$ ipython --no-banner

In [1]: import numpy as np

In [2]: np.set_printoptions(precision=1, suppress=True, linewidth=100)

In [3]: def tidy(a):
   ...:     return np.round(a, 1) + 0
   ...: 

In [4]: out = np.array([[-3, 1, -2, 0, -2, 0, 0],
   ...:     [3, 2, -2, -3, -1, -2, 3],
   ...:     [3, 2, 1, 0, 0, -3, 3],
   ...:     [1, -1, -3, 2, 2, -3, 1],
   ...:     [0, -1, 3, -1, -1, 2, 2],
   ...:     [0, 2, 0, 0, 3, -1, 2],
   ...:     [0, 0, 0, 3, 1, 3, 2]])

In [5]: out[-1] = out[0]

In [6]: X = out + 0.1 * np.eye(7)

In [7]: X
Out[7]: 
array([[-2.9,  1. , -2. ,  0. , -2. ,  0. ,  0. ],
       [ 3. ,  2.1, -2. , -3. , -1. , -2. ,  3. ],
       [ 3. ,  2. ,  1.1,  0. ,  0. , -3. ,  3. ],
       [ 1. , -1. , -3. ,  2.1,  2. , -3. ,  1. ],
       [ 0. , -1. ,  3. , -1. , -0.9,  2. ,  2. ],
       [ 0. ,  2. ,  0. ,  0. ,  3. , -0.9,  2. ],
       [-3. ,  1. , -2. ,  0. , -2. ,  0. ,  0.1]])

In [8]: rng = np.random.default_rng(755683)

In [9]: z = rng.permutation(7)

In [10]: print(z)
[3 2 0 6 4 5 1]

In [11]: out = X[z][:, z]

In [12]: tidy(np.linalg.det(out)), tidy(np.linalg.det(X[z]))
Out[12]: (np.float64(103.6), np.float64(103.6))

In [13]: tidy(np.sort(np.abs(np.linalg.eigvals(out))))
Out[13]: array([0.1, 0.8, 4.1, 4.1, 4.1, 4.4, 4.4])

In [14]: tidy(np.trace(out))
Out[14]: np.float64(0.7)

In [15]: x = np.array([-4, 4, -7, -6, 8, 6, 3])

In [16]: target = X @ x

In [17]: tidy(target)
Out[17]: array([ 13.6,  17.4, -20.7,   1.4,  -8.2,  32.6,  14.3])

In [18]: tidy(np.linalg.solve(X, target))
Out[18]: array([-4.,  4., -7., -6.,  8.,  6.,  3.])

In [19]: tidy(np.linalg.solve(X.T, X[4]))
Out[19]: array([0., 0., 0., 0., 1., 0., 0.])

In [20]: print(tidy(np.linalg.solve(X, X[:, 3])))
[0. 0. 0. 1. 0. 0. 0.]

In [21]: t3 = np.stack([X, -3 * X, X[::-1]])

In [22]: tidy(np.linalg.det(t3))
Out[22]: array([    103.6, -226525.1,    -103.6])

In [23]: tidy(np.linalg.norm(t3, axis=(1, 2)))
Out[23]: array([13.2, 39.7, 13.2])

In [24]: (t3 @ X.T).shape
Out[24]: (3, 7, 7)

In [25]: t3.shape
Out[25]: (3, 7, 7)

In [26]: Q, R = np.linalg.qr(X)

In [27]: np.allclose(R.T @ R, X.T @ X)
Out[27]: True

In [28]: tidy(Q)
Out[28]: 
array([[-0.5, -0.4,  0.2,  0. ,  0.2,  0.2, -0.7],
       [ 0.5, -0.4,  0.3,  0.7, -0.1,  0.1,  0. ],
       [ 0.5, -0.4, -0.2, -0.5,  0.5,  0.1,  0. ],
       [ 0.2,  0.3,  0.7, -0.4, -0.1,  0.5,  0. ],
       [ 0. ,  0.3, -0.5,  0.3,  0. ,  0.8, -0.1],
       [ 0. , -0.5, -0.2, -0.3, -0.8,  0.2,  0. ],
       [-0.5, -0.4,  0.2,  0. ,  0.2,  0.2,  0.7]])

In [29]: Q.shape, R.shape
Out[29]: ((7, 7), (7, 7))

In [30]: m1 = np.loadtxt("layer5.csv", delimiter=",")

In [31]: print(tidy(m1))
[[ -1.1  -3.2   1.3]
 [ -1.   -2.8   1.2]
 [ -0.2  -0.5   0.3]
 [  0.    0.    0. ]
 [ -0.2   1.2  -0.8]
 [ -1.2   2.1  -1.2]
 [-12.8  10.5  -2.8]
 [-13.8  11.3  -2.9]
 [-16.2  13.   -3.1]
 [-30.3  23.2  -3.8]]

In [32]: D = np.linalg.norm(m1[:, None] - m1[None], axis=-1)

In [33]: D.mean(axis=1).argmax()
Out[33]: np.int64(9)

In [34]: print(tidy(D[:5, :5]))
[[0.  0.4 3.  3.6 4.9]
 [0.4 0.  2.6 3.2 4.5]
 [3.  2.6 0.  0.6 2. ]
 [3.6 3.2 0.6 0.  1.4]
 [4.9 4.5 2.  1.4 0. ]]

In [35]: np.flatnonzero(D[5] < D.mean() / 2)
Out[35]: array([0, 1, 2, 3, 4, 5])

In [36]: np.linalg.matrix_rank(D ** 2)
Out[36]: np.int64(5)

In [37]: W2 = m1[[1, 4]].astype(float)

In [38]: for _ in range(6):
    ...:     z = np.linalg.norm(m1[:, None] - W2, axis=-1).argmin(axis=1)
    ...:     W2 = np.array([m1[z == j].mean(axis=0) for j in range(2)])
    ...: 

In [39]: z
Out[39]: array([0, 0, 0, 0, 0, 0, 1, 1, 1, 1])

In [40]: tidy(W2[1] - W2[0])
Out[40]: array([-17.6,  15.1,  -3.3])

In [41]: np.abs(W2[1] - W2[0]).argmax()
Out[41]: np.int64(0)

In [42]: G = np.cov(m1, rowvar=False)

In [43]: print(tidy(G))
[[105.3 -86.7  16.7]
 [-86.7  74.6 -15.3]
 [ 16.7 -15.3   3.5]]

In [44]: G.shape
Out[44]: (3, 3)

In [45]: tidy(np.polyfit(m1[:, 1], m1[:, 2], 1))
Out[45]: array([-0.2,  0. ])

In [46]: np.argsort(-m1.std(axis=0).round(6), kind="stable")
Out[46]: array([0, 1, 2])

In [47]: x = np.array([4, 0, 7])

In [48]: target = m1 @ x

In [49]: tidy(target)
Out[49]: array([   4.8,    4.3,    1.3,    0.1,   -6.2,  -13.2,  -70.8,  -75.5,  -86.2, -148. ])

In [50]: print(tidy(np.linalg.pinv(m1) @ m1))
[[1. 0. 0.]
 [0. 1. 0.]
 [0. 0. 1.]]

In [51]: tidy(np.linalg.lstsq(m1, target)[0])
Out[51]: array([4., 0., 7.])

In [52]: target = target + 0.3 * rng.normal(size=10)

In [53]: print(tidy(target))
[   4.7    4.3    1.3    0.3   -6.1  -13.   -71.2  -75.4  -85.7 -148.3]

In [54]: c, *_ = np.linalg.lstsq(m1, target)

In [55]: [round(float(np.linalg.norm(np.linalg.solve(m1.T @ m1 + lam * np.eye(3), m1.T @ target))), 2) for lam in (0, 1, 10, 100)]
Out[55]: [7.88, 5.65, 4.08, 3.84]

In [56]: tidy(c)
Out[56]: array([ 4. , -0.1,  6.8])

In [57]: print(c.round())
[ 4. -0.  7.]
